>>> import numpy as np
>>> np.set_printoptions(precision=2, suppress=True, linewidth=120)
>>> rnd = lambda a: np.round(a, 2) + 0
>>> F = np.loadtxt("m.csv", delimiter=",")
>>> F
array([[3., 2., 0., 0., 2., 0., 2.],
       [2., 3., 0., 0., 2., 0., 2.],
       [0., 0., 3., 2., 0., 2., 0.],
       [0., 0., 2., 3., 0., 2., 0.],
       [2., 2., 0., 0., 3., 0., 2.],
       [0., 0., 2., 2., 0., 3., 0.],
       [2., 2., 0., 0., 2., 0., 3.]])
>>> L = np.linalg.cholesky(F)
>>> print(rnd(F / np.sqrt(np.outer(np.diag(F), np.diag(F)))))
[[1.   0.67 0.   0.   0.67 0.   0.67]
 [0.67 1.   0.   0.   0.67 0.   0.67]
 [0.   0.   1.   0.67 0.   0.67 0.  ]
 [0.   0.   0.67 1.   0.   0.67 0.  ]
 [0.67 0.67 0.   0.   1.   0.   0.67]
 [0.   0.   0.67 0.67 0.   1.   0.  ]
 [0.67 0.67 0.   0.   0.67 0.   1.  ]]
>>> rnd(np.prod(np.diag(L)) ** 2), rnd(np.linalg.det(F))
(np.float64(63.0), np.float64(63.0))
>>> rnd(np.diag(L) ** 2)
array([3.  , 1.67, 3.  , 1.67, 1.4 , 1.4 , 1.29])
>>> th = np.radians(15)
>>> R = np.eye(7)
>>> R[3, 3] = R[0, 0] = np.cos(th)
>>> R[3, 0], R[0, 3] = -np.sin(th), np.sin(th)
>>> print(rnd(R))
[[ 0.97  0.    0.    0.26  0.    0.    0.  ]
 [ 0.    1.    0.    0.    0.    0.    0.  ]
 [ 0.    0.    1.    0.    0.    0.    0.  ]
 [-0.26  0.    0.    0.97  0.    0.    0.  ]
 [ 0.    0.    0.    0.    1.    0.    0.  ]
 [ 0.    0.    0.    0.    0.    1.    0.  ]
 [ 0.    0.    0.    0.    0.    0.    1.  ]]
>>> M2 = F @ R.T
>>> print(rnd(np.linalg.svd(F, compute_uv=False)), rnd(np.linalg.svd(M2, compute_uv=False)))
[9. 7. 1. 1. 1. 1. 1.] [9. 7. 1. 1. 1. 1. 1.]
>>> rnd(np.linalg.det(R)), rnd(np.trace(R))
(np.float64(1.0), np.float64(6.93))
>>> rnd(np.linalg.pinv(R))
array([[ 0.97,  0.  ,  0.  , -0.26,  0.  ,  0.  ,  0.  ],
       [ 0.  ,  1.  ,  0.  ,  0.  ,  0.  ,  0.  ,  0.  ],
       [ 0.  ,  0.  ,  1.  ,  0.  ,  0.  ,  0.  ,  0.  ],
       [ 0.26,  0.  ,  0.  ,  0.97,  0.  ,  0.  ,  0.  ],
       [ 0.  ,  0.  ,  0.  ,  0.  ,  1.  ,  0.  ,  0.  ],
       [ 0.  ,  0.  ,  0.  ,  0.  ,  0.  ,  1.  ,  0.  ],
       [ 0.  ,  0.  ,  0.  ,  0.  ,  0.  ,  0.  ,  1.  ]])
>>> rnd(np.linalg.norm(R, axis=0))
array([1., 1., 1., 1., 1., 1., 1.])
>>> rnd(R @ R.T)
array([[1., 0., 0., 0., 0., 0., 0.],
       [0., 1., 0., 0., 0., 0., 0.],
       [0., 0., 1., 0., 0., 0., 0.],
       [0., 0., 0., 1., 0., 0., 0.],
       [0., 0., 0., 0., 1., 0., 0.],
       [0., 0., 0., 0., 0., 1., 0.],
       [0., 0., 0., 0., 0., 0., 1.]])
>>> print(rnd(np.linalg.svd(R, compute_uv=False)))
[1. 1. 1. 1. 1. 1. 1.]
>>> x0 = np.array([0, -8, -4, -4, 2, -3, 7])
>>> target = F @ x0
>>> coef, lr = np.zeros(7), 1 / np.linalg.norm(F, 2) ** 2
>>> for i in range(30):
...     coef -= lr * F.T @ (F @ coef - target)
...     if i % 10 == 0: print(i, round(np.linalg.norm(F @ coef - target), 2))
... 
0 20.57
10 9.45
20 8.35
>>> rnd(coef)
array([ 0.17, -2.32, -3.77, -3.77,  0.79, -3.46,  2.35])
>>> X = np.load("out0.npy")
>>> X
array([[-1.25, -1.27, -1.59,  2.24,  0.97, -2.21],
       [ 0.51, -0.02, -1.03,  0.06,  0.77, -0.08],
       [ 0.63,  0.58, -0.26, -3.35, -1.13,  2.33],
       [ 1.45,  1.65,  5.34,  4.93,  1.09, -1.58],
       [-1.63, -1.45, -2.12,  0.71,  0.21, -1.46],
       [-1.35, -1.98, -3.27,  4.44,  2.67, -4.02],
       [ 0.49,  0.53,  1.63,  1.48,  0.35, -0.45],
       [-0.99, -1.5 , -2.38,  3.79,  2.21, -3.29],
       [-2.08, -1.73, -0.48,  5.62,  1.64, -4.45]])
>>> C2 = X.T @ X
>>> rnd(np.linalg.eigvalsh(C2)[::-1])
array([199.9 ,  71.64,   4.66,   0.  ,   0.  ,   0.  ])
>>> np.allclose(C2, C2.T)
True
>>> J = np.load("sample15.npy")
>>> J
array([[ 13,   5,   8,   9,  10,  -5,  -5,   7,   2,   4,   1,  -2,   7,  10],
       [  5,  11,  -2,   7,   3,   6,   0,   9,   9,  -5,  -5,  -9,   7,   6],
       [  8,  -2,  10,   4,   5,  -6,  -5,   0,  -4,   5,   3,   4,   5,   6],
       [  9,   7,   4,  12,   7,  -2,  -4,   3,   0,  -3,   3,  -7,   7,   6],
       [ 10,   3,   5,   7,  10,  -7,  -6,   4,   0,   5,   4,   0,   3,   4],
       [ -5,   6,  -6,  -2,  -7,  12,   5,   5,   9,  -8, -10,  -7,   2,   2],
       [ -5,   0,  -5,  -4,  -6,   5,  15,   1,   1,  -3,  -2,  -3,   1,   4],
       [  7,   9,   0,   3,   4,   5,   1,  13,  12,   0,  -9,  -6,   5,  10],
       [  2,   9,  -4,   0,   0,   9,   1,  12,  14,  -3, -12,  -7,   2,   6],
       [  4,  -5,   5,  -3,   5,  -8,  -3,   0,  -3,  10,   4,   9,  -1,   0],
       [  1,  -5,   3,   3,   4, -10,  -2,  -9, -12,   4,  14,   6,   1,  -6],
       [ -2,  -9,   4,  -7,   0,  -7,  -3,  -6,  -7,   9,   6,  13,  -2,  -6],
       [  7,   7,   5,   7,   3,   2,   1,   5,   2,  -1,   1,  -2,  14,   8],
       [ 10,   6,   6,   6,   4,   2,   4,  10,   6,   0,  -6,  -6,   8,  16]])
>>> evals, V = np.linalg.eigh(J)
>>> (evals > 1e-8).sum(), (evals < -1e-8).sum()
(np.int64(6), np.int64(0))
>>> np.unique(evals.round(6) + 0, return_counts=True)[1]
array([8, 1, 1, 1, 1, 1, 1])
>>> print(np.abs(V[:, -1]).round(6).argmax())
7
